$ python3 -q
>>> import numpy as np
>>> import numpy.linalg as la
>>> np.set_printoptions(precision=2, suppress=True, linewidth=160, floatmode="fixed")
>>> E = np.loadtxt("out0.csv", delimiter=",")
>>> E
array([[0.00, 0.00, 0.00, 0.00, 0.00, 0.00, 0.00, 0.00, 1.00, 0.00, 0.00, 0.00],
       [0.00, 1.00, 0.00, 0.00, 0.00, 0.00, 0.00, 0.00, 0.00, 0.00, 0.00, 0.00],
       [0.00, 0.00, 0.00, 0.00, 0.00, 1.00, 0.00, 0.00, 0.00, 0.00, 0.00, 0.00],
       [0.00, 0.00, 0.00, 0.00, 0.00, 0.00, 0.00, 1.00, 0.00, 0.00, 0.00, 0.00],
       [0.00, 0.00, 0.00, 0.00, 1.00, 0.00, 0.00, 0.00, 0.00, 0.00, 0.00, 0.00],
       [0.00, 0.00, 0.00, 1.00, 0.00, 0.00, 0.00, 0.00, 0.00, 0.00, 0.00, 0.00],
       [0.00, 0.00, 0.00, 0.00, 0.00, 0.00, 0.00, 0.00, 0.00, 0.00, 1.00, 0.00],
       [0.00, 0.00, 0.00, 0.00, 0.00, 0.00, 1.00, 0.00, 0.00, 0.00, 0.00, 0.00],
       [0.00, 0.00, 0.00, 0.00, 0.00, 0.00, 0.00, 0.00, 0.00, 0.00, 0.00, 1.00],
       [0.00, 0.00, 1.00, 0.00, 0.00, 0.00, 0.00, 0.00, 0.00, 0.00, 0.00, 0.00],
       [1.00, 0.00, 0.00, 0.00, 0.00, 0.00, 0.00, 0.00, 0.00, 0.00, 0.00, 0.00],
       [0.00, 0.00, 0.00, 0.00, 0.00, 0.00, 0.00, 0.00, 0.00, 1.00, 0.00, 0.00]])
>>> la.pinv(E)
array([[0.00, 0.00, 0.00, 0.00, 0.00, 0.00, 0.00, 0.00, 0.00, 0.00, 1.00, 0.00],
       [0.00, 1.00, 0.00, 0.00, 0.00, 0.00, 0.00, 0.00, 0.00, 0.00, 0.00, 0.00],
       [0.00, 0.00, 0.00, 0.00, 0.00, 0.00, 0.00, 0.00, 0.00, 1.00, 0.00, 0.00],
       [0.00, 0.00, 0.00, 0.00, 0.00, 1.00, 0.00, 0.00, 0.00, 0.00, 0.00, 0.00],
       [0.00, 0.00, 0.00, 0.00, 1.00, 0.00, 0.00, 0.00, 0.00, 0.00, 0.00, 0.00],
       [0.00, 0.00, 1.00, 0.00, 0.00, 0.00, 0.00, 0.00, 0.00, 0.00, 0.00, 0.00],
       [0.00, 0.00, 0.00, 0.00, 0.00, 0.00, 0.00, 1.00, 0.00, 0.00, 0.00, 0.00],
       [0.00, 0.00, 0.00, 1.00, 0.00, 0.00, 0.00, 0.00, 0.00, 0.00, 0.00, 0.00],
       [1.00, 0.00, 0.00, 0.00, 0.00, 0.00, 0.00, 0.00, 0.00, 0.00, 0.00, 0.00],
       [0.00, 0.00, 0.00, 0.00, 0.00, 0.00, 0.00, 0.00, 0.00, 0.00, 0.00, 1.00],
       [0.00, 0.00, 0.00, 0.00, 0.00, 0.00, 1.00, 0.00, 0.00, 0.00, 0.00, 0.00],
       [0.00, 0.00, 0.00, 0.00, 0.00, 0.00, 0.00, 0.00, 1.00, 0.00, 0.00, 0.00]])
>>> la.svd(E, compute_uv=False)
array([1.00, 1.00, 1.00, 1.00, 1.00, 1.00, 1.00, 1.00, 1.00, 1.00, 1.00, 1.00])
>>> la.norm(E, axis=0)
array([1.00, 1.00, 1.00, 1.00, 1.00, 1.00, 1.00, 1.00, 1.00, 1.00, 1.00, 1.00])
>>> q, Rm = la.qr(E)
>>> np.allclose(Rm.T @ Rm, E.T @ E)
True
>>> Rm
array([[-1.00,  0.00,  0.00,  0.00,  0.00,  0.00,  0.00,  0.00,  0.00,  0.00,  0.00,  0.00],
       [ 0.00,  1.00,  0.00,  0.00,  0.00,  0.00,  0.00,  0.00,  0.00,  0.00,  0.00,  0.00],
       [ 0.00,  0.00, -1.00,  0.00,  0.00,  0.00,  0.00,  0.00,  0.00,  0.00,  0.00,  0.00],
       [ 0.00,  0.00,  0.00, -1.00,  0.00,  0.00,  0.00,  0.00,  0.00,  0.00,  0.00,  0.00],
       [ 0.00,  0.00,  0.00,  0.00,  1.00,  0.00,  0.00,  0.00,  0.00,  0.00,  0.00,  0.00],
       [ 0.00,  0.00,  0.00,  0.00,  0.00, -1.00,  0.00,  0.00,  0.00,  0.00,  0.00,  0.00],
       [ 0.00,  0.00,  0.00,  0.00,  0.00,  0.00, -1.00,  0.00,  0.00,  0.00,  0.00,  0.00],
       [ 0.00,  0.00,  0.00,  0.00,  0.00,  0.00,  0.00, -1.00,  0.00,  0.00,  0.00,  0.00],
       [ 0.00,  0.00,  0.00,  0.00,  0.00,  0.00,  0.00,  0.00, -1.00,  0.00,  0.00,  0.00],
       [ 0.00,  0.00,  0.00,  0.00,  0.00,  0.00,  0.00,  0.00,  0.00, -1.00,  0.00,  0.00],
       [ 0.00,  0.00,  0.00,  0.00,  0.00,  0.00,  0.00,  0.00,  0.00,  0.00, -1.00,  0.00],
       [ 0.00,  0.00,  0.00,  0.00,  0.00,  0.00,  0.00,  0.00,  0.00,  0.00,  0.00, -1.00]])
>>> q.shape, Rm.shape
((12, 12), (12, 12))
>>> (la.matrix_power((Rm != 0) + (Rm.T != 0) + np.eye(12), 12) > 0).astype(int)
array([[1, 0, 0, 0, 0, 0, 0, 0, 0, 0, 0, 0],
       [0, 1, 0, 0, 0, 0, 0, 0, 0, 0, 0, 0],
       [0, 0, 1, 0, 0, 0, 0, 0, 0, 0, 0, 0],
       [0, 0, 0, 1, 0, 0, 0, 0, 0, 0, 0, 0],
       [0, 0, 0, 0, 1, 0, 0, 0, 0, 0, 0, 0],
       [0, 0, 0, 0, 0, 1, 0, 0, 0, 0, 0, 0],
       [0, 0, 0, 0, 0, 0, 1, 0, 0, 0, 0, 0],
       [0, 0, 0, 0, 0, 0, 0, 1, 0, 0, 0, 0],
       [0, 0, 0, 0, 0, 0, 0, 0, 1, 0, 0, 0],
       [0, 0, 0, 0, 0, 0, 0, 0, 0, 1, 0, 0],
       [0, 0, 0, 0, 0, 0, 0, 0, 0, 0, 1, 0],
       [0, 0, 0, 0, 0, 0, 0, 0, 0, 0, 0, 1]])
>>> np.flatnonzero(la.matrix_power((Rm != 0) + (Rm.T != 0) + np.eye(12), 12)[10])
array([10])
>>> Rm @ Rm
array([[1.00, 0.00, 0.00, 0.00, 0.00, 0.00, 0.00, 0.00, 0.00, 0.00, 0.00, 0.00],
       [0.00, 1.00, 0.00, 0.00, 0.00, 0.00, 0.00, 0.00, 0.00, 0.00, 0.00, 0.00],
       [0.00, 0.00, 1.00, 0.00, 0.00, 0.00, 0.00, 0.00, 0.00, 0.00, 0.00, 0.00],
       [0.00, 0.00, 0.00, 1.00, 0.00, 0.00, 0.00, 0.00, 0.00, 0.00, 0.00, 0.00],
       [0.00, 0.00, 0.00, 0.00, 1.00, 0.00, 0.00, 0.00, 0.00, 0.00, 0.00, 0.00],
       [0.00, 0.00, 0.00, 0.00, 0.00, 1.00, 0.00, 0.00, 0.00, 0.00, 0.00, 0.00],
       [0.00, 0.00, 0.00, 0.00, 0.00, 0.00, 1.00, 0.00, 0.00, 0.00, 0.00, 0.00],
       [0.00, 0.00, 0.00, 0.00, 0.00, 0.00, 0.00, 1.00, 0.00, 0.00, 0.00, 0.00],
       [0.00, 0.00, 0.00, 0.00, 0.00, 0.00, 0.00, 0.00, 1.00, 0.00, 0.00, 0.00],
       [0.00, 0.00, 0.00, 0.00, 0.00, 0.00, 0.00, 0.00, 0.00, 1.00, 0.00, 0.00],
       [0.00, 0.00, 0.00, 0.00, 0.00, 0.00, 0.00, 0.00, 0.00, 0.00, 1.00, 0.00],
       [0.00, 0.00, 0.00, 0.00, 0.00, 0.00, 0.00, 0.00, 0.00, 0.00, 0.00, 1.00]])
>>> (Rm != 0).astype(int)
array([[1, 0, 0, 0, 0, 0, 0, 0, 0, 0, 0, 0],
       [0, 1, 0, 0, 0, 0, 0, 0, 0, 0, 0, 0],
       [0, 0, 1, 0, 0, 0, 0, 0, 0, 0, 0, 0],
       [0, 0, 0, 1, 0, 0, 0, 0, 0, 0, 0, 0],
       [0, 0, 0, 0, 1, 0, 0, 0, 0, 0, 0, 0],
       [0, 0, 0, 0, 0, 1, 0, 0, 0, 0, 0, 0],
       [0, 0, 0, 0, 0, 0, 1, 0, 0, 0, 0, 0],
       [0, 0, 0, 0, 0, 0, 0, 1, 0, 0, 0, 0],
       [0, 0, 0, 0, 0, 0, 0, 0, 1, 0, 0, 0],
       [0, 0, 0, 0, 0, 0, 0, 0, 0, 1, 0, 0],
       [0, 0, 0, 0, 0, 0, 0, 0, 0, 0, 1, 0],
       [0, 0, 0, 0, 0, 0, 0, 0, 0, 0, 0, 1]])
>>> np.round(la.det(Rm), 2)
np.float64(1.0)
